$ python3 -q
>>> import numpy as np
>>> import numpy.linalg as la
>>> np.set_printoptions(suppress=True, linewidth=100)
>>> F = np.loadtxt("mat.csv", delimiter=",")
>>> F
array([[3., 0., 0., 0., 0., 0.],
       [3., 3., 0., 0., 0., 0.],
       [3., 3., 5., 0., 0., 0.],
       [4., 2., 0., 4., 0., 0.],
       [3., 1., 2., 5., 0., 0.],
       [0., 1., 1., 1., 1., 3.]])
>>> rng = np.random.default_rng(5380)
>>> A2 = F + rng.integers(-2, 3, (6, 5)) @ rng.integers(-2, 3, (5, 6))
>>> A2
array([[  3.,   3.,   1., -10.,   3.,   1.],
       [ -2., -10.,   5.,  -3.,   2.,   4.],
       [  2.,   2.,   6.,  -7.,  -3.,   1.],
       [  8.,   5.,   2.,  -2.,   0.,   4.],
       [  0.,   1.,  -6.,   2.,  -4.,  -4.],
       [  1.,  11.,  -7.,   0.,  -2.,  -3.]])
>>> la.matrix_rank(A2 - F, tol=1e-8)
np.int64(5)
>>> np.abs(A2 - F).sum(axis=1)
array([18., 32., 14., 19., 22., 29.])
>>> np.round(la.svd(A2 - F, compute_uv=False), 2) + 0
array([21.5 , 14.65, 11.56,  4.57,  2.24,  0.  ])
>>> A2 - F
array([[  0.,   3.,   1., -10.,   3.,   1.],
       [ -5., -13.,   5.,  -3.,   2.,   4.],
       [ -1.,  -1.,   1.,  -7.,  -3.,   1.],
       [  4.,   3.,   2.,  -6.,   0.,   4.],
       [ -3.,   0.,  -8.,  -3.,  -4.,  -4.],
       [  1.,  10.,  -8.,  -1.,  -3.,  -6.]])
>>> np.round(np.abs(la.eigvals(F)).max(), 2)
np.float64(5.0)
>>> np.allclose(F, F.T)
False
>>> np.round(np.sort(np.abs(la.eigvals(F))), 2)
array([0., 3., 3., 3., 4., 5.])
>>> np.allclose(F @ F.T, F.T @ F)
False
>>> (F + F.T) / 2
array([[3. , 1.5, 1.5, 2. , 1.5, 0. ],
       [1.5, 3. , 1.5, 1. , 0.5, 0.5],
       [1.5, 1.5, 5. , 0. , 1. , 0.5],
       [2. , 1. , 0. , 4. , 2.5, 0.5],
       [1.5, 0.5, 1. , 2.5, 0. , 0.5],
       [0. , 0.5, 0.5, 0.5, 0.5, 3. ]])
>>> (F - F.T) / 2
array([[ 0. , -1.5, -1.5, -2. , -1.5,  0. ],
       [ 1.5,  0. , -1.5, -1. , -0.5, -0.5],
       [ 1.5,  1.5,  0. ,  0. , -1. , -0.5],
       [ 2. ,  1. ,  0. ,  0. , -2.5, -0.5],
       [ 1.5,  0.5,  1. ,  2.5,  0. , -0.5],
       [ 0. ,  0.5,  0.5,  0.5,  0.5,  0. ]])
>>> F @ F
array([[ 9.,  0.,  0.,  0.,  0.,  0.],
       [18.,  9.,  0.,  0.,  0.,  0.],
       [33., 24., 25.,  0.,  0.,  0.],
       [34., 14.,  0., 16.,  0.,  0.],
       [38., 19., 10., 20.,  0.,  0.],
       [13., 12., 10., 12.,  3.,  9.]])
>>> left, sigma, vt = la.svd(F)
>>> sigma.round(2) + 0
array([10.21,  5.15,  3.89,  3.03,  1.73,  0.  ])
>>> A2 = left[:, :5] @ np.diag(sigma[:5]) @ vt[:5]
>>> la.matrix_rank(A2)
np.int64(5)
>>> A2.round(2) + 0
array([[3., 0., 0., 0., 0., 0.],
       [3., 3., 0., 0., 0., 0.],
       [3., 3., 5., 0., 0., 0.],
       [4., 2., 0., 4., 0., 0.],
       [3., 1., 2., 5., 0., 0.],
       [0., 1., 1., 1., 1., 3.]])
>>> M = np.load("run16.npy")
>>> M
array([[-1.7,  1. , -2. ],
       [-3. , -0.7, -1. ],
       [-2. ,  1. , -1.7]])
>>> x0 = np.array([4, -6, 2])
>>> y = M @ x0
>>> y
array([-16.8,  -9.8, -17.4])
>>> np.round(la.solve(M.T, M[0]), 2)
array([ 1., -0.,  0.])
>>> np.round(la.solve(M, y), 2)
array([ 4., -6.,  2.])
>>> np.round(la.solve(M, 2 * y), 2)
array([  8., -12.,   4.])
>>> x0 = np.array([0, -1, 1, -1, -3, 1])
>>> F * x0
array([[ 0., -0.,  0., -0., -0.,  0.],
       [ 0., -3.,  0., -0., -0.,  0.],
       [ 0., -3.,  5., -0., -0.,  0.],
       [ 0., -2.,  0., -4., -0.,  0.],
       [ 0., -1.,  2., -5., -0.,  0.],
       [ 0., -1.,  1., -1., -3.,  3.]])
>>> (F * x0).sum(axis=1)
array([ 0., -3.,  2., -6., -4., -1.])
>>> A2 = M / np.sqrt((M ** 2).mean(axis=1, keepdims=True))
>>> A2[0].round(2)
array([-1.05,  0.62, -1.23])
>>> la.matrix_rank(M - M.mean(axis=1, keepdims=True))
np.int64(2)
>>> W0 = np.array([[2, 0, 0, 0], [1, 2, 0, 0], [1, 1, 0, 0], [1, 2, 2, 0]])
>>> W0
array([[2, 0, 0, 0],
       [1, 2, 0, 0],
       [1, 1, 0, 0],
       [1, 2, 2, 0]])
>>> def softmax(z):
...     e = np.exp(z - z.max(axis=-1, keepdims=True))
...     return e / e.sum(axis=-1, keepdims=True)
... 
>>> np.round(softmax(10 * W0[1]), 2) + 0
array([0., 1., 0., 0.])
>>> np.round(softmax(W0[1] + 5), 2)
array([0.22, 0.61, 0.08, 0.08])
>>> np.round(softmax(W0[1]), 2)
array([0.22, 0.61, 0.08, 0.08])
>>> np.round(softmax(W0).sum(axis=1), 2)
array([1., 1., 1., 1.])
>>> att = W0 @ W0.T / np.sqrt(4)
>>> np.round(softmax(att), 2)
array([[0.48, 0.17, 0.17, 0.17],
       [0.09, 0.39, 0.14, 0.39],
       [0.19, 0.31, 0.19, 0.31],
       [0.02, 0.11, 0.04, 0.82]])
>>> np.round(softmax(att + np.triu(np.full(att.shape, -np.inf), 1)), 2)
array([[1.  , 0.  , 0.  , 0.  ],
       [0.18, 0.82, 0.  , 0.  ],
       [0.27, 0.45, 0.27, 0.  ],
       [0.02, 0.11, 0.04, 0.82]])
>>> np.round(softmax(att)[1] @ W0, 2)
array([1.09, 1.69, 0.77, 0.  ])
>>> q, _ = la.qr(np.array([[1.3, -0.2, 1.4, -0.1, 1.2, -0.6, 0.0],
...     [1.0, -0.1, 0.0, 0.4, -1.6, 0.9, -1.5],
...     [1.2, -0.7, -1.0, 0.0, -0.7, 1.0, 0.6],
...     [-0.2, -0.3, -1.1, -0.6, -1.9, 0.8, -1.2],
...     [1.7, 1.2, -0.3, 2.2, -0.9, 2.0, 1.4],
...     [0.6, 0.4, 1.0, -1.8, 1.6, 0.7, 0.7],
...     [-1.7, -0.5, -0.6, 0.7, 1.4, 1.2, -1.6]]))
>>> A = -1 * q
>>> A.round(2)
array([[ 0.4 ,  0.31, -0.58, -0.33, -0.05,  0.07, -0.53],
       [ 0.31,  0.2 ,  0.04, -0.15,  0.5 ,  0.62,  0.44],
       [ 0.37,  0.64,  0.41,  0.08, -0.46, -0.16,  0.19],
       [-0.06,  0.18,  0.43,  0.42,  0.29,  0.28, -0.66],
       [ 0.53, -0.6 ,  0.41, -0.31, -0.22,  0.13, -0.18],
       [ 0.19, -0.2 , -0.35,  0.66, -0.43,  0.42,  0.1 ],
       [-0.53,  0.12,  0.1 , -0.4 , -0.47,  0.56, -0.08]])
>>> # keeps lengths
>>> round(A[:, 5] @ A[:, 2], 2)
np.float64(-0.0)
>>> np.round(la.pinv(A), 2)
array([[ 0.4 ,  0.31,  0.37, -0.06,  0.53,  0.19, -0.53],
       [ 0.31,  0.2 ,  0.64,  0.18, -0.6 , -0.2 ,  0.12],
       [-0.58,  0.04,  0.41,  0.43,  0.41, -0.35,  0.1 ],
       [-0.33, -0.15,  0.08,  0.42, -0.31,  0.66, -0.4 ],
       [-0.05,  0.5 , -0.46,  0.29, -0.22, -0.43, -0.47],
       [ 0.07,  0.62, -0.16,  0.28,  0.13,  0.42,  0.56],
       [-0.53,  0.44,  0.19, -0.66, -0.18,  0.1 , -0.08]])
>>> np.round(la.norm(A, axis=0), 2)
array([1., 1., 1., 1., 1., 1., 1.])
>>> blk = np.stack([A, -2 * A, A[::-1]])
>>> np.round(la.norm(blk, axis=(1, 2)), 2)
array([2.65, 5.29, 2.65])
>>> np.round(la.det(blk), 2)
array([ -1., 128.,   1.])
>>> la.matrix_rank(blk.reshape(3, -1))
np.int64(2)
>>> data = np.abs(np.array([[-4, 1, 6], [1, 8, 2], [6, 2, 8]])) + np.eye(3)
>>> data = data / data.sum(axis=1, keepdims=True)
>>> data.round(2)
array([[0.42, 0.08, 0.5 ],
       [0.08, 0.75, 0.17],
       [0.35, 0.12, 0.53]])
>>> # rows sum to 1
>>> W1 = np.array([[2, 0, -2, -2], [-1, 0, 0, 1], [1, -3, 2, -1]])
>>> beta = np.array([0, -2, 0, -2])
>>> act = np.maximum(data @ W1 + beta, 0)
>>> np.round((act > 0).mean(axis=0), 2)
array([0.67, 0.  , 1.  , 0.  ])
>>> (act > 0).astype(int)
array([[1, 0, 1, 0],
       [0, 0, 1, 0],
       [1, 0, 1, 0]])
>>> W2 = np.array([[3, 2], [-3, -2], [0, 1], [-2, 3]])
>>> (act @ W2).round(6).argmax(axis=1)
array([0, 1, 0])
>>> t = np.radians(135)
>>> r_ = np.eye(6)
>>> r_[4, 4] = r_[1, 1] = np.cos(t)
>>> r_[4, 1], r_[1, 4] = -np.sin(t), np.sin(t)
>>> r_.round(2)
array([[ 1.  ,  0.  ,  0.  ,  0.  ,  0.  ,  0.  ],
       [ 0.  , -0.71,  0.  ,  0.  ,  0.71,  0.  ],
       [ 0.  ,  0.  ,  1.  ,  0.  ,  0.  ,  0.  ],
       [ 0.  ,  0.  ,  0.  ,  1.  ,  0.  ,  0.  ],
       [ 0.  , -0.71,  0.  ,  0.  , -0.71,  0.  ],
       [ 0.  ,  0.  ,  0.  ,  0.  ,  0.  ,  1.  ]])
>>> A2 = F @ r_.T
>>> A2.round(2) + 0
array([[ 3.  ,  0.  ,  0.  ,  0.  ,  0.  ,  0.  ],
       [ 3.  , -2.12,  0.  ,  0.  , -2.12,  0.  ],
       [ 3.  , -2.12,  5.  ,  0.  , -2.12,  0.  ],
       [ 4.  , -1.41,  0.  ,  4.  , -1.41,  0.  ],
       [ 3.  , -0.71,  2.  ,  5.  , -0.71,  0.  ],
       [ 0.  ,  0.  ,  1.  ,  1.  , -1.41,  3.  ]])
>>> np.round(la.svd(F, compute_uv=False), 2) + 0, np.round(la.svd(A2, compute_uv=False), 2) + 0
(array([10.21,  5.15,  3.89,  3.03,  1.73,  0.  ]), array([10.21,  5.15,  3.89,  3.03,  1.73,  0.  ]))
>>> np.allclose(la.norm(F, axis=1), la.norm(A2, axis=1))
True
>>> np.round(np.abs(A2 - F).max(axis=0), 2)
array([0.  , 5.12, 0.  , 0.  , 2.41, 0.  ])
>>> np.allclose(F @ F.T, A2 @ A2.T)
True
>>> E = np.load("layer14.npy")
>>> E
array([[ 2.39,  3.8 ,  0.12, -2.19,  2.08],
       [ 0.3 ,  1.6 ,  0.41, -0.09,  0.41],
       [-0.59, -0.98,  1.59,  5.6 , -1.39],
       [ 3.62, -2.28,  1.52,  8.09,  0.  ],
       [-2.43,  6.33,  4.21,  6.32, -1.29],
       [-1.21, -4.21,  0.78,  5.81, -2.22],
       [ 3.91, -5.13, -2.88, -2.78,  1.6 ],
       [-1.48, -5.83,  0.42,  5.89, -2.58],
       [ 2.42, -6.3 , -4.23, -6.31,  1.24],
       [ 3.59,  2.3 , -0.21, -1.31,  2.3 ],
       [-2.7 , -0.79, -2.19, -7.16, -0.22],
       [-2.11,  3.54, -0.2 , -4.6 ,  0.3 ],
       [-1.49, -1.22, -1.31, -3.53, -0.27],
       [ 0.57, -5.84, -2.32, -1.6 , -0.31],
       [ 1.77, -7.28, -2.59, -0.68, -0.1 ],
       [-2.67,  9.34,  2.1 , -3.02,  0.58],
       [ 1.49,  2.3 ,  2.5 ,  6.23, -0.02],
       [ 0.88,  0.2 ,  2.92,  9.1 , -1.1 ],
       [ 1.21, -0.39,  0.92,  3.61, -0.09],
       [ 0.87,  4.8 ,  1.19, -0.29,  1.23],
       [-3.29, -0.69,  0.62,  1.22, -1.93],
       [-0.31, -2.66, -1.58, -2.61, -0.12],
       [ 1.17, -0.42,  0.87,  3.57, -0.11],
       [ 2.39, -7.61,  1.12, 11.2 , -1.94],
       [-2.38, -2.69,  1.07,  4.9 , -2.39],
       [ 1.51, -4.49,  1.76, 10.2 , -1.69]])
>>> Xc = E - E.mean(axis=0)
>>> evecs = la.svd(Xc)[2][:3]
>>> A2 = Xc - Xc @ evecs.T @ evecs
>>> np.round((Xc @ evecs.T).std(axis=0), 2)
array([5.49, 4.43, 2.21])
>>> np.round(la.norm(A2) / la.norm(Xc), 2)
np.float64(0.0)
>>> x0 = np.array([3, 0, -2, -1, 3])
>>> a = np.maximum(E @ x0, 0)
>>> np.flatnonzero(a > 1e-9)
array([ 0,  1,  6,  8,  9, 10, 12, 13, 14, 19, 21])
>>> np.round(np.maximum(E @ (3 * x0), 0), 2)
array([46.08,  4.2 ,  0.  ,  0.  ,  0.  ,  0.  , 75.21,  0.  , 77.25, 58.2 ,  8.34,  0.  ,  2.61,
       21.06, 32.61,  0.  ,  0.  ,  0.  ,  0.  , 12.63,  0.  , 13.44,  0.  ,  0.  ,  0.  ,  0.  ])
>>> np.round(E.T @ a, 2)
array([ 283.83, -300.7 , -236.52, -345.87,  149.72])
>>> E * (a > 1e-9)[:, None]
array([[ 2.39,  3.8 ,  0.12, -2.19,  2.08],
       [ 0.3 ,  1.6 ,  0.41, -0.09,  0.41],
       [-0.  , -0.  ,  0.  ,  0.  , -0.  ],
       [ 0.  , -0.  ,  0.  ,  0.  ,  0.  ],
       [-0.  ,  0.  ,  0.  ,  0.  , -0.  ],
       [-0.  , -0.  ,  0.  ,  0.  , -0.  ],
       [ 3.91, -5.13, -2.88, -2.78,  1.6 ],
       [-0.  , -0.  ,  0.  ,  0.  , -0.  ],
       [ 2.42, -6.3 , -4.23, -6.31,  1.24],
       [ 3.59,  2.3 , -0.21, -1.31,  2.3 ],
       [-2.7 , -0.79, -2.19, -7.16, -0.22],
       [-0.  ,  0.  , -0.  , -0.  ,  0.  ],
       [-1.49, -1.22, -1.31, -3.53, -0.27],
       [ 0.57, -5.84, -2.32, -1.6 , -0.31],
       [ 1.77, -7.28, -2.59, -0.68, -0.1 ],
       [-0.  ,  0.  ,  0.  , -0.  ,  0.  ],
       [ 0.  ,  0.  ,  0.  ,  0.  , -0.  ],
       [ 0.  ,  0.  ,  0.  ,  0.  , -0.  ],
       [ 0.  , -0.  ,  0.  ,  0.  , -0.  ],
       [ 0.87,  4.8 ,  1.19, -0.29,  1.23],
       [-0.  , -0.  ,  0.  ,  0.  , -0.  ],
       [-0.31, -2.66, -1.58, -2.61, -0.12],
       [ 0.  , -0.  ,  0.  ,  0.  , -0.  ],
       [ 0.  , -0.  ,  0.  ,  0.  , -0.  ],
       [-0.  , -0.  ,  0.  ,  0.  , -0.  ],
       [ 0.  , -0.  ,  0.  ,  0.  , -0.  ]])
>>> np.round(np.tanh(E @ x0), 2)
array([ 1.  ,  0.89, -1.  , -0.26, -1.  , -1.  ,  1.  , -1.  ,  1.  ,  1.  ,  0.99, -0.41,  0.7 ,
        1.  ,  1.  , -1.  , -1.  , -1.  , -0.97,  1.  , -1.  ,  1.  , -0.97, -1.  , -1.  , -1.  ])
>>> a.round(2)
array([15.36,  1.4 ,  0.  ,  0.  ,  0.  ,  0.  , 25.07,  0.  , 25.75, 19.4 ,  2.78,  0.  ,  0.87,
        7.02, 10.87,  0.  ,  0.  ,  0.  ,  0.  ,  4.21,  0.  ,  4.48,  0.  ,  0.  ,  0.  ,  0.  ])
>>> t = np.radians(30)
>>> r_ = np.eye(5)
>>> r_[0, 0] = r_[4, 4] = np.cos(t)
>>> r_[0, 4], r_[4, 0] = -np.sin(t), np.sin(t)
>>> r_.round(2)
array([[ 0.87,  0.  ,  0.  ,  0.  , -0.5 ],
       [ 0.  ,  1.  ,  0.  ,  0.  ,  0.  ],
       [ 0.  ,  0.  ,  1.  ,  0.  ,  0.  ],
       [ 0.  ,  0.  ,  0.  ,  1.  ,  0.  ],
       [ 0.5 ,  0.  ,  0.  ,  0.  ,  0.87]])
>>> A2 = E @ r_.T
>>> np.allclose(E @ E.T, A2 @ A2.T)
True
>>> np.round(np.abs(A2 - E).max(axis=0), 2)
array([1.63, 0.  , 0.  , 0.  , 1.81])
>>> dist = la.norm(E[:, None] - E[None], axis=-1)
>>> la.matrix_rank(dist ** 2)
np.int64(7)
>>> np.unravel_index(dist.round(6).argmax(), dist.shape)
(np.int64(15), np.int64(23))
>>> dist.shape
(26, 26)
>>> (dist + 1e9 * np.eye(26)).round(6).argmin(axis=1)
array([ 9, 19, 24, 25, 16,  7, 14,  5,  6,  0, 12, 12, 21, 14, 13, 11, 17, 16, 22,  0, 24, 12, 18,
       25,  5, 23])
>>> left, sigma, vt = la.svd(E)
>>> np.argmax(sigma[:-1] / (sigma[1:] + 1e-6)) + 1
np.int64(3)
>>> sigma.round(2)
array([29.8 , 22.66, 11.28,  0.11,  0.09])
>>> A2 = left[:, :3] @ np.diag(sigma[:3]) @ vt[:3]
>>> round(float(np.abs(E - A2).max()), 2)
0.05
>>> la.matrix_rank(A2)
np.int64(3)
>>> round(la.norm(E - A2, 2), 2), round(float(sigma[3]), 2)
(np.float64(0.11), 0.11)
